$ python3 -q
>>> import numpy as np
>>> import numpy.linalg as la
>>> np.set_printoptions(precision=2, suppress=True, linewidth=160)
>>> rnd = lambda a: np.round(a, 2) + 0
>>> W0 = np.loadtxt("run6.csv", delimiter=",")
>>> W0
array([[0., 0., 0., 0., 0., 0., 0., 0., 1., 0., 0., 0., 0.],
       [0., 0., 0., 0., 0., 1., 0., 0., 0., 0., 0., 0., 0.],
       [1., 0., 0., 0., 0., 0., 0., 0., 0., 0., 0., 0., 0.],
       [0., 0., 1., 0., 0., 0., 0., 0., 0., 0., 0., 0., 0.],
       [0., 1., 0., 0., 0., 0., 0., 0., 0., 0., 0., 0., 0.],
       [0., 0., 0., 0., 0., 0., 1., 0., 0., 0., 0., 0., 0.],
       [0., 0., 0., 0., 0., 0., 0., 0., 0., 0., 1., 0., 0.],
       [0., 0., 0., 1., 0., 0., 0., 0., 0., 0., 0., 0., 0.],
       [0., 0., 0., 0., 0., 0., 0., 0., 0., 0., 0., 0., 1.],
       [0., 0., 0., 0., 0., 0., 0., 1., 0., 0., 0., 0., 0.],
       [0., 0., 0., 0., 0., 0., 0., 0., 0., 0., 0., 1., 0.],
       [0., 0., 0., 0., 1., 0., 0., 0., 0., 0., 0., 0., 0.],
       [0., 0., 0., 0., 0., 0., 0., 0., 0., 1., 0., 0., 0.]])
>>> # row-stochastic, so 1 is an eigenvalue
>>> rng = np.random.default_rng(380)
>>> z = rng.permutation(13)
>>> z
array([ 1,  5,  3, 12, 10,  4, 11,  8,  0,  6,  7,  9,  2])
>>> out = W0[z][:, z]
>>> rnd(np.sort(np.abs(la.eigvals(out))))
array([1., 1., 1., 1., 1., 1., 1., 1., 1., 1., 1., 1., 1.])
>>> rnd(la.det(out)), rnd(la.det(W0[z]))
(np.float64(-1.0), np.float64(-1.0))
>>> np.allclose(out, W0)
False
>>> vec = np.array([-3, 5, -6, 8, 0, -3, 1, -1, -3, 5, -5, -3, -3])
>>> [p for p in range(1, 25) if np.allclose(la.matrix_power(W0, p), np.eye(13))]
[]
>>> rnd(la.norm(vec)), rnd(la.norm(W0 @ vec))
(np.float64(14.9), np.float64(14.9))
>>> out = la.inv(W0)
>>> rnd(la.slogdet(W0)[0])
np.float64(-1.0)
>>> F = np.load("out14.npy")
>>> F
array([[ 0.,  0.,  0.,  0.,  0.,  0.,  0.,  0.,  0.,  0.,  5.],
       [ 0.,  0.,  0.,  0.,  0.,  0.,  0.,  0.,  0.,  0., -5.],
       [ 0.,  0.,  0.,  0.,  0.,  0.,  0.,  0.,  0.,  0.,  0.],
       [ 0.,  0.,  0.,  0.,  0.,  0.,  0.,  0.,  0.,  0., -2.],
       [ 0.,  0.,  0.,  0.,  0.,  0.,  0.,  0.,  0.,  0.,  3.],
       [ 0.,  0.,  0.,  0.,  0.,  0.,  0.,  0.,  0.,  0.,  0.],
       [ 0.,  0.,  0.,  0.,  0.,  0.,  0.,  0.,  0.,  0., -3.],
       [ 0.,  0.,  0.,  0.,  0.,  0.,  0.,  0.,  0.,  0., -4.],
       [ 0.,  0.,  0.,  0.,  0.,  0.,  0.,  0.,  0.,  0.,  5.],
       [ 0.,  0.,  0.,  0.,  0.,  0.,  0.,  0.,  0.,  0.,  4.],
       [ 5., -5.,  0., -2.,  3.,  0., -3., -4.,  5.,  4.,  0.]])
>>> np.allclose(F[:-1].T @ la.lstsq(F[:-1].T, F[-1])[0], F[-1])
False
>>> rnd(np.trace(la.pinv(F) @ F))
np.float64(2.0)
>>> la.lstsq(F[:-1].T, F[-1])[2]
np.int32(1)
>>> G = F.T @ F
>>> np.allclose(G, G.T)
True
>>> (F @ F.T).shape
(11, 11)
>>> la.matrix_rank(G)
np.int64(2)
>>> rnd(la.eigvalsh(G)[::-1])
array([129., 129.,   0.,   0.,   0.,   0.,   0.,   0.,   0.,   0.,   0.])
>>> np.all(la.eigvalsh(F) > 0)
np.False_
>>> J = (rng.random((14, 14)) < 0.3) + np.eye(14)
>>> J /= J.sum(axis=1, keepdims=True)
>>> rnd(J)
array([[0.67, 0.  , 0.33, 0.  , 0.  , 0.  , 0.  , 0.  , 0.  , 0.  , 0.  , 0.  , 0.  , 0.  ],
       [0.  , 0.33, 0.33, 0.  , 0.  , 0.  , 0.  , 0.33, 0.  , 0.  , 0.  , 0.  , 0.  , 0.  ],
       [0.  , 0.  , 0.5 , 0.  , 0.  , 0.  , 0.  , 0.  , 0.  , 0.  , 0.25, 0.  , 0.25, 0.  ],
       [0.12, 0.  , 0.12, 0.12, 0.  , 0.12, 0.12, 0.12, 0.  , 0.12, 0.  , 0.  , 0.12, 0.  ],
       [0.  , 0.  , 0.  , 0.  , 0.25, 0.  , 0.  , 0.25, 0.  , 0.  , 0.  , 0.  , 0.25, 0.25],
       [0.  , 0.  , 0.2 , 0.  , 0.  , 0.4 , 0.  , 0.  , 0.2 , 0.  , 0.  , 0.  , 0.  , 0.2 ],
       [0.12, 0.12, 0.12, 0.  , 0.12, 0.  , 0.25, 0.  , 0.  , 0.  , 0.12, 0.  , 0.12, 0.  ],
       [0.1 , 0.1 , 0.  , 0.1 , 0.1 , 0.  , 0.1 , 0.2 , 0.1 , 0.1 , 0.1 , 0.  , 0.  , 0.  ],
       [0.17, 0.17, 0.17, 0.  , 0.  , 0.  , 0.17, 0.  , 0.17, 0.17, 0.  , 0.  , 0.  , 0.  ],
       [0.  , 0.  , 0.17, 0.  , 0.  , 0.17, 0.  , 0.  , 0.  , 0.17, 0.17, 0.  , 0.17, 0.17],
       [0.  , 0.  , 0.17, 0.  , 0.17, 0.  , 0.17, 0.  , 0.  , 0.17, 0.17, 0.  , 0.17, 0.  ],
       [0.  , 0.  , 0.12, 0.12, 0.  , 0.12, 0.12, 0.  , 0.12, 0.  , 0.  , 0.25, 0.  , 0.12],
       [0.33, 0.  , 0.  , 0.  , 0.  , 0.  , 0.  , 0.33, 0.  , 0.  , 0.  , 0.  , 0.33, 0.  ],
       [0.17, 0.  , 0.  , 0.17, 0.  , 0.17, 0.  , 0.  , 0.  , 0.  , 0.  , 0.  , 0.17, 0.33]])
>>> Q, vecs = la.qr(J[:, :5])[0], la.qr(J[:, 5:])[0]
>>> s = la.svd(Q.T @ vecs, compute_uv=False)
>>> rnd(la.norm(Q @ Q.T - vecs @ vecs.T, 2))
np.float64(1.0)
>>> rnd(np.degrees(np.arccos(s.clip(0, 1))))
array([ 3.49, 29.32, 48.92, 53.56, 67.76])
>>> (s > 0.9).sum()
np.int64(1)
>>> rnd(s)
array([1.  , 0.87, 0.66, 0.59, 0.38])
>>> out = J + rng.integers(-2, 3, (14, 13)) @ rng.integers(-2, 3, (13, 14))
>>> rnd(out)
array([[  0.67,   2.  ,   0.33,  -2.  ,  -1.  ,  -9.  ,   0.  ,  12.  ,  -2.  ,  -7.  ,   4.  ,  -5.  ,  -3.  ,  -3.  ],
       [  5.  ,  -5.67,  -7.67,   6.  ,   5.  ,  -2.  ,   7.  ,   4.33,  -6.  ,  12.  ,  -6.  ,  -8.  ,  10.  , -11.  ],
       [  7.  ,   0.  ,   9.5 ,  -3.  ,  -6.  ,   5.  ,  -9.  ,   1.  ,   2.  ,  -9.  ,  -6.75,  -1.  ,   2.25,  -1.  ],
       [ 13.12,  -2.  ,   3.12,  -5.88,   3.  ,   2.12,  -8.88,   7.12,  -1.  ,   3.12,  -5.  ,   1.  ,   3.12,   0.  ],
       [-10.  ,   0.  ,   1.  ,  -4.  ,  -1.75,  -4.  ,  -3.  ,  -2.75,   6.  ,   6.  ,   5.  ,  -2.  ,  -6.75,  -3.75],
       [  3.  ,   9.  ,  10.2 ,   7.  , -10.  ,   4.4 ,  -4.  ,  -7.  ,   6.2 , -14.  ,  12.  ,   7.  ,  -1.  ,  -1.8 ],
       [  4.12,   1.12,  -6.88,   2.  ,  -1.88,  -3.  ,   7.25,  -4.  ,  -2.  ,  22.  ,   0.12,   1.  ,   9.12,  -4.  ],
       [ -2.9 ,   9.1 ,   0.  ,   1.1 ,  -1.9 ,  -1.  ,  -3.9 ,  -6.8 ,   5.1 ,  13.1 ,   9.1 ,   3.  ,  -2.  ,   5.  ],
       [ -7.83,   1.17, -11.83,  -9.  ,   3.  ,   0.  ,   3.17,   4.  ,  -4.83,   9.17,   2.  ,  -9.  , -12.  ,   2.  ],
       [ -1.  ,  12.  ,   9.17,   1.  , -11.  ,  -2.83,  -1.  ,   5.  ,  10.  , -12.83,   4.17,  -1.  ,   0.17,   2.17],
       [  4.  ,   7.  ,   1.17,   9.  , -10.83,   0.  ,   6.17,   2.  ,  10.  ,  -1.83,   5.17,  -4.  ,  13.17,  -3.  ],
       [  3.  ,   3.  ,  -0.88,   7.12, -14.  ,  -1.88,  13.12,   2.  ,   9.12,  -5.  ,   5.  ,  -0.75,  16.  ,  -1.88],
       [ 14.33,   3.  ,   1.  ,   0.  ,   6.  ,   3.  ,   3.  ,   5.33,   3.  ,   1.  ,  -2.  ,  -7.  ,   3.33,   0.  ],
       [  7.17,   3.  ,  -7.  ,   7.17,   1.  ,  12.17,  14.  , -12.  ,   7.  ,   2.  ,   5.  ,   1.  ,   1.17,  10.33]])
>>> la.matrix_rank(out - J, tol=1e-8)
np.int64(13)
